$ ipython --no-banner

In [1]: import numpy as np

In [2]: from numpy import linalg as LA

In [3]: np.set_printoptions(suppress=True, linewidth=120)

In [4]: arr = np.loadtxt("mat.csv", delimiter=",")

In [5]: print(arr)
[[ 1.    0.4   0.   -0.3  -0.4 ]
 [ 1.09  0.81  0.81 -1.4  -0.52]
 [ 1.1   0.8   0.8  -1.4  -0.5 ]
 [ 0.2  -0.5   1.3   1.1   0.4 ]
 [-1.4  -1.8  -0.4  -0.3   0.8 ]]

In [6]: print(LA.norm(arr, axis=1).argmax())
4

In [7]: print(np.round(LA.norm(arr, axis=0), 2))
[2.32 2.22 1.77 2.3  1.22]

In [8]: print(np.round(arr[3] @ arr[4], 2))
0.09

In [9]: print(round(float(LA.norm(arr, 2)), 2))
3.73

In [10]: A2 = LA.inv(arr)

In [11]: print(round(LA.det(arr) * LA.det(A2), 2))
1.0

In [12]: print((np.abs(A2) > 1e-9).astype(int))
[[1 1 1 1 1]
 [1 1 1 1 1]
 [1 1 1 1 1]
 [1 1 1 1 1]
 [1 1 1 1 1]]

In [13]: print(np.round(LA.inv(A2), 2) + 0)
[[ 1.    0.4   0.   -0.3  -0.4 ]
 [ 1.09  0.81  0.81 -1.4  -0.52]
 [ 1.1   0.8   0.8  -1.4  -0.5 ]
 [ 0.2  -0.5   1.3   1.1   0.4 ]
 [-1.4  -1.8  -0.4  -0.3   0.8 ]]

In [14]: rng = np.random.default_rng(72872)

In [15]: idx = rng.permutation(5)

In [16]: print(idx)
[3 1 0 2 4]

In [17]: A2 = arr[idx][:, idx]

In [18]: print(np.trace(A2))
4.51

In [19]: print(round(LA.det(A2), 2), np.round(LA.det(arr[idx]), 2))
-0.08 -0.08

In [20]: print(A2)
[[ 1.1  -0.5   0.2   1.3   0.4 ]
 [-1.4   0.81  1.09  0.81 -0.52]
 [-0.3   0.4   1.    0.   -0.4 ]
 [-1.4   0.8   1.1   0.8  -0.5 ]
 [-0.3  -1.8  -1.4  -0.4   0.8 ]]
